% python3 -q
>>> import numpy as np
>>> from numpy import linalg as LA
>>> np.set_printoptions(precision=3, suppress=True, linewidth=200)
>>> def tidy(a):
...     return np.round(a, 3) + 0
... 
>>> feats = np.loadtxt("sample6.csv", delimiter=",")
>>> feats
array([[ 318., -218.,    9.,  -87.],
       [-218.,  192.,  -12.,  106.],
       [   9.,  -12.,   56.,   64.],
       [ -87.,  106.,   64.,  231.]])
>>> M2 = np.array([[-1, -2], [3, -3], [0, 0], [1, -1]])
>>> LA.matrix_rank(np.vstack([feats, M2.T]))
np.int64(4)
>>> np.einsum("ij,ij->i", feats, feats)
array([156298.,  95768.,   7457.,  76262.])
>>> np.einsum("ik,kj->ji", feats, M2)
array([[-1059.,   900.,    19.,   636.],
       [  105.,  -246.,   -46.,  -375.]])
>>> LA.matrix_rank(feats @ M2)
np.int64(2)
>>> M2.T @ feats.T
array([[-1059.,   900.,    19.,   636.],
       [  105.,  -246.,   -46.,  -375.]])
>>> rng = np.random.default_rng(18260)
>>> idx = rng.permutation(4)
>>> idx
array([2, 0, 1, 3])
>>> M2 = feats[idx][:, idx]
>>> M2
array([[  56.,    9.,  -12.,   64.],
       [   9.,  318., -218.,  -87.],
       [ -12., -218.,  192.,  106.],
       [  64.,  -87.,  106.,  231.]])
>>> tidy(np.sort(np.abs(LA.eigvals(M2))))
array([  9.667,  41.719, 205.504, 540.11 ])
>>> O, R = LA.qr(feats)
>>> tidy(abs(R[0, 0])), tidy(LA.norm(feats[:, 0]))
(np.float64(395.345), np.float64(395.345))
>>> tidy(np.abs(np.diag(R)))
array([395.345,  53.4  ,  76.235,  27.813])
>>> tidy(O.T @ O)
array([[1., 0., 0., 0.],
       [0., 1., 0., 0.],
       [0., 0., 1., 0.],
       [0., 0., 0., 1.]])
>>> np.allclose(R.T @ R, feats.T @ feats)
True
>>> tidy(R)
array([[-395.345,  304.822,   -1.047,  177.807],
       [   0.   ,  -53.4  ,  -40.547, -165.481],
       [   0.   ,    0.   ,  -76.235, -128.41 ],
       [   0.   ,    0.   ,    0.   ,   27.813]])
>>> J = np.loadtxt("block15.csv", delimiter=",")
>>> J
array([[ 3.,  5.,  6.,  5.],
       [16.,  2.,  8., 11.],
       [12.,  6., 12., 13.],
       [ 3.,  5.,  6.,  5.],
       [ 0.,  0.,  0.,  0.],
       [ 0.,  0.,  0.,  0.],
       [ 0.,  0.,  0.,  0.],
       [ 7.,  2.,  7.,  7.],
       [ 7.,  2.,  7.,  7.],
       [ 7.,  1.,  2.,  3.],
       [ 0.,  0.,  0.,  0.],
       [ 7.,  1.,  2.,  3.],
       [10.,  6.,  8.,  8.],
       [ 3.,  5.,  6.,  5.],
       [10.,  6.,  8.,  8.],
       [16.,  3., 13., 15.],
       [ 9.,  1.,  6.,  8.],
       [16.,  2.,  8., 11.],
       [ 0.,  0.,  0.,  0.],
       [ 3.,  5.,  6.,  5.],
       [ 7.,  2.,  7.,  7.],
       [ 0.,  0.,  0.,  0.]])
>>> M2 = np.c_[J[:, :2] @ np.array([[-2, 1], [-1, 1]]), np.array([2, -1, 0, 2, -1, 0, 0, -3, 0, -3, 2, 1, 2, 3, 3, 2, 3, 3, 1, -1, 1, 2])]
>>> M2
array([[-11.,   8.,   2.],
       [-34.,  18.,  -1.],
       [-30.,  18.,   0.],
       [-11.,   8.,   2.],
       [  0.,   0.,  -1.],
       [  0.,   0.,   0.],
       [  0.,   0.,   0.],
       [-16.,   9.,  -3.],
       [-16.,   9.,   0.],
       [-15.,   8.,  -3.],
       [  0.,   0.,   2.],
       [-15.,   8.,   1.],
       [-26.,  16.,   2.],
       [-11.,   8.,   3.],
       [-26.,  16.,   3.],
       [-35.,  19.,   2.],
       [-19.,  10.,   3.],
       [-34.,  18.,   3.],
       [  0.,   0.,   1.],
       [-11.,   8.,  -1.],
       [-16.,   9.,   1.],
       [  0.,   0.,   2.]])
>>> tidy(LA.norm(M2 - J @ LA.lstsq(J, M2)[0], axis=0))
array([0.   , 0.   , 7.766])
>>> tidy(LA.lstsq(J, M2[:, 0])[0])
array([-2., -1.,  0.,  0.])
>>> tidy(LA.norm(LA.qr(J)[0].T @ M2, axis=0) ** 2 / ((M2 ** 2).sum(axis=0) + 1e-12))
array([1.   , 1.   , 0.282])
>>> LA.matrix_rank(np.c_[J, M2])
np.int64(5)
>>> LA.matrix_rank(M2)
np.int64(3)
>>> def softmax(z):
...     e = np.exp(z - z.max(axis=-1, keepdims=True))
...     return e / e.sum(axis=-1, keepdims=True)
... 
>>> tidy(softmax(10 * M2[3]))
array([0., 1., 0.])
>>> tidy(softmax(M2[3]))
array([0.   , 0.998, 0.002])
>>> att = M2 @ M2.T / np.sqrt(3)
>>> tidy(softmax(att)[3] @ M2)
array([-35.,  19.,   2.])
>>> softmax(att).round(6).argmax(axis=1)
array([15, 15, 15, 15,  7,  0,  0, 15, 15, 15, 13, 15, 15, 15, 15, 15, 15, 15, 13, 15, 15, 13])
>>> Xs = (J - J.mean(axis=0)) / J.std(axis=0)
>>> tidy(Xs.std(axis=0))
array([1., 1., 1., 1.])
>>> coef = LA.lstsq(np.delete(Xs, 0, axis=1), Xs[:, 0])[0]
>>> tidy(coef)
array([ 0.213, -1.828,  2.574])
>>> tidy(1 - np.var(Xs[:, 0] - np.delete(Xs, 0, axis=1) @ coef))
np.float64(0.96)
>>> M2 = np.array([[2], [0], [0]])
>>> F = np.block([[np.zeros((3, 3)), M2], [M2.T, np.zeros((1, 1))]])
>>> F
array([[0., 0., 0., 2.],
       [0., 0., 0., 0.],
       [0., 0., 0., 0.],
       [2., 0., 0., 0.]])
>>> # symmetric
>>> tidy(F @ LA.pinv(F) @ F)
array([[0., 0., 0., 2.],
       [0., 0., 0., 0.],
       [0., 0., 0., 0.],
       [2., 0., 0., 0.]])
>>> tidy(np.trace(LA.pinv(F) @ F))
np.float64(2.0)
>>> F @ F
array([[4., 0., 0., 0.],
       [0., 0., 0., 0.],
       [0., 0., 0., 0.],
       [0., 0., 0., 4.]])
>>> (LA.matrix_power((F != 0) + (F.T != 0) + np.eye(4), 4) > 0).astype(int)
array([[1, 0, 0, 1],
       [0, 1, 0, 0],
       [0, 0, 1, 0],
       [1, 0, 0, 1]])
>>> np.all(LA.eigvalsh(F) > 0)
np.False_
>>> left, sigma, VT = LA.svd(F)
>>> sigma
array([2., 2., 0., 0.])
>>> np.argmax(sigma[:-1] / (sigma[1:] + 1e-6)) + 1
np.int64(2)
>>> M2 = left[:, :2] @ np.diag(sigma[:2]) @ VT[:2]
>>> tidy(LA.norm(F - M2, 2)), sigma[2]
(np.float64(0.0), np.float64(0.0))
>>> LA.matrix_rank(F, rtol=0.05)
np.int64(2)
>>> M2
array([[0., 0., 0., 2.],
       [0., 0., 0., 0.],
       [0., 0., 0., 0.],
       [2., 0., 0., 0.]])
>>> LA.matrix_rank(M2)
np.int64(2)
>>> tidy(np.sort(np.abs(LA.eigvals(F))))
array([0., 0., 2., 2.])
>>> (F - F.T) / 2
array([[0., 0., 0., 0.],
       [0., 0., 0., 0.],
       [0., 0., 0., 0.],
       [0., 0., 0., 0.]])
>>> tidy(np.abs(LA.eigvals(F)).max())
np.float64(2.0)
>>> tidy(LA.det(F))
np.float64(0.0)
>>> (F + F.T) / 2
array([[0., 0., 0., 2.],
       [0., 0., 0., 0.],
       [0., 0., 0., 0.],
       [2., 0., 0., 0.]])
>>> A = np.array([[0, 1, 1, 1, 1],
...     [1, 0, 1, 1, 1],
...     [1, 1, 0, 0, 1],
...     [1, 1, 0, 0, 1],
...     [1, 1, 1, 1, 0]])
>>> left, sigma, VT = LA.svd(A)
>>> evecs = VT[:(sigma > 1e-8).sum()]
>>> x = A[0] + -2 * A[3] + rng.integers(2) * np.eye(5)[3]
>>> x
array([-2., -1.,  1.,  2., -1.])
>>> tidy(np.diag(evecs.T @ evecs))
array([1. , 1. , 0.5, 0.5, 1. ])
>>> r0, v = A[3], A[2]
>>> r0 @ v
np.int64(3)
>>> pr = (r0 @ v) / (r0 @ r0) * r0
>>> LA.matrix_rank(np.outer(r0, v))
np.int64(1)
>>> (v - pr) @ r0
np.float64(0.0)
>>> pr
array([1., 1., 0., 0., 1.])
>>> np.outer(r0, v)
array([[1, 1, 0, 0, 1],
       [1, 1, 0, 0, 1],
       [0, 0, 0, 0, 0],
       [0, 0, 0, 0, 0],
       [1, 1, 0, 0, 1]])
>>> ev, evecs = LA.eigh(A)
>>> x = np.array([-7, -2, -3, 3, 6])
>>> tidy(evecs * np.maximum(ev, 0) @ evecs.T)
array([[0.837, 0.837, 0.689, 0.689, 0.837],
       [0.837, 0.837, 0.689, 0.689, 0.837],
       [0.689, 0.689, 0.567, 0.567, 0.689],
       [0.689, 0.689, 0.567, 0.567, 0.689],
       [0.837, 0.837, 0.689, 0.689, 0.837]])
>>> tidy(evecs * np.abs(ev) @ evecs.T)
array([[1.675, 0.675, 0.378, 0.378, 0.675],
       [0.675, 1.675, 0.378, 0.378, 0.675],
       [0.378, 0.378, 1.134, 1.134, 0.378],
       [0.378, 0.378, 1.134, 1.134, 0.378],
       [0.675, 0.675, 0.378, 0.378, 1.675]])
>>> idx = J[:, 3] > np.median(J[:, 3])
>>> r0 = J[idx].mean(axis=0) - J[~idx].mean(axis=0)
>>> tidy(r0)
array([8.833, 1.367, 6.067, 7.333])
>>> np.argsort(-np.abs(r0).round(6), kind="stable")
array([0, 3, 2, 1])
>>> O, _ = LA.qr(np.array([[1.0, 0.3, 1.1, 0.5],
...     [-0.5, 0.8, -0.7, 2.2],
...     [-2.4, 0.7, 0.2, -0.7],
...     [0.9, 0.5, -0.3, 0.5]]))
>>> ev = np.array([2, 0, 3, 2])
>>> K = O @ np.diag(ev) @ O.T
>>> tidy(K)
array([[ 2.28 , -0.893,  0.046, -0.684],
       [-0.893,  1.373, -0.483, -0.645],
       [ 0.046, -0.483,  1.975, -0.386],
       [-0.684, -0.645, -0.386,  1.371]])
>>> left, sigma, VT = LA.svd(K)
>>> evecs = VT[:(sigma > 1e-8).sum()]
>>> x = K[1] + -1 * K[3] + rng.integers(2) * np.eye(4)[3]
>>> tidy(x)
array([-0.208,  2.018, -0.097, -2.016])
>>> tidy(evecs.T @ evecs)
array([[ 0.822, -0.27 , -0.11 , -0.247],
       [-0.27 ,  0.589, -0.168, -0.375],
       [-0.11 , -0.168,  0.932, -0.153],
       [-0.247, -0.375, -0.153,  0.657]])
>>> LA.matrix_rank(np.vstack([K, x]))
np.int64(3)
>>> rank = LA.matrix_rank(K)
>>> rank
np.int64(3)
>>> N = LA.svd(K)[2][rank:].T
>>> N.shape
(4, 1)
>>> tidy(N @ N.T)
array([[0.178, 0.27 , 0.11 , 0.247],
       [0.27 , 0.411, 0.168, 0.375],
       [0.11 , 0.168, 0.068, 0.153],
       [0.247, 0.375, 0.153, 0.343]])
>>> [int(LA.matrix_rank(K[:, :j + 1])) for j in range(4)]
[1, 2, 3, 3]
>>> LA.matrix_rank(K.T @ K), LA.matrix_rank(K @ K.T)
(np.int64(3), np.int64(3))
>>> [int(LA.matrix_rank(np.delete(K, i, axis=0))) for i in range(4)]
[3, 3, 3, 3]
>>> ev, evecs = LA.eigh(feats)
>>> x = np.array([0, -1, 5, -1])
>>> tidy(LA.eigvalsh(feats[1:, 1:]))
array([ 20.125, 132.937, 325.938])
>>> tidy(evecs * np.abs(ev) @ evecs.T)
array([[ 318., -218.,    9.,  -87.],
       [-218.,  192.,  -12.,  106.],
       [   9.,  -12.,   56.,   64.],
       [ -87.,  106.,   64.,  231.]])
>>> (np.sign(evecs[:, -1].round(6)) == np.sign(evecs[0, -1].round(6))).astype(int)
array([1, 0, 0, 0])
>>> ev, evecs = LA.eigh(K)
>>> x = np.array([4, -2, 0, 2])
>>> tidy(x @ K @ x)
np.float64(55.956)
>>> (np.sign(evecs[:, -1].round(6)) == np.sign(evecs[0, -1].round(6))).astype(int)
array([1, 0, 1, 0])
>>> tidy(LA.eigvalsh(K[1:, 1:]))
array([0.475, 2.   , 2.245])
>>> tidy(evecs * np.abs(ev) @ evecs.T)
array([[ 2.28 , -0.893,  0.046, -0.684],
       [-0.893,  1.373, -0.483, -0.645],
       [ 0.046, -0.483,  1.975, -0.386],
       [-0.684, -0.645, -0.386,  1.371]])
>>> hat = np.triu(np.array([[0, -4, 3, -4], [-2, 2, 2, -4], [3, 0, -4, -5], [5, 4, 3, -2]]), 1) + np.eye(4)
>>> M2 = hat @ K @ LA.inv(hat)
>>> tidy(np.poly(M2))
array([  1.,  -7.,  16., -12.,   0.])
>>> X = np.loadtxt("layer10.csv", delimiter=",")
>>> X
array([[ 1.,  0.,  0.,  0.],
       [-2.,  1.,  0.,  0.],
       [-2.,  1.,  1.,  0.],
       [ 0., -2., -1.,  1.]])
>>> M2 = LA.inv(X)
>>> tidy(LA.det(X) * M2)
array([[ 1.,  0.,  0.,  0.],
       [ 2.,  1.,  0.,  0.],
       [ 0., -1.,  1.,  0.],
       [ 4.,  1.,  1.,  1.]])
>>> (np.abs(M2) > 1e-9).astype(int)
array([[1, 0, 0, 0],
       [1, 1, 0, 0],
       [0, 1, 1, 0],
       [1, 1, 1, 1]])
>>> np.allclose(M2, X.T)
False
>>> M2
array([[ 1., -0., -0., -0.],
       [ 2.,  1., -0., -0.],
       [ 0., -1.,  1.,  0.],
       [ 4.,  1.,  1.,  1.]])
>>> x = np.array([3, 0, 1, 1])
>>> rhs = X @ x
>>> rhs
array([ 3., -6., -5.,  0.])
>>> tidy(LA.solve(X, X[:, 3]))
array([0., 0., 0., 1.])
>>> tidy(LA.solve(X, rhs + X[:, 0]))
array([4., 0., 1., 1.])
>>> tidy(LA.solve(X, rhs))
array([3., 0., 1., 1.])
>>> idx = rng.permutation(4)
>>> idx
array([0, 1, 2, 3])
>>> M2 = X[idx][:, idx]
>>> np.allclose(M2, X)
True
>>> np.diag(M2)
array([1., 1., 1., 1.])
>>> M2
array([[ 1.,  0.,  0.,  0.],
       [-2.,  1.,  0.,  0.],
       [-2.,  1.,  1.,  0.],
       [ 0., -2., -1.,  1.]])
>>> tidy(np.sort(np.abs(LA.eigvals(M2))))
array([1., 1., 1., 1.])
>>> arr = np.load("mat.npy")
>>> arr
array([[ -1.,   0.,   0.,   1.],
       [  4.,  -2.,   2.,   0.],
       [ 10.,  -4.,   4.,  -2.],
       [-10.,   4.,  -2.,   4.]])
>>> left, sigma, VT = LA.svd(arr)
>>> np.argmax(sigma[:-1] / (sigma[1:] + 1e-6)) + 1
np.int64(3)
>>> tidy(sigma)
array([17.063,  2.559,  0.55 ,  0.   ])
>>> M2 = left[:, :3] @ np.diag(sigma[:3]) @ VT[:3]
>>> tidy(LA.norm(arr - M2) / LA.norm(arr))
np.float64(0.0)
>>> tidy(LA.norm(arr - M2, 2)), tidy(sigma[3])
(np.float64(0.0), np.float64(0.0))
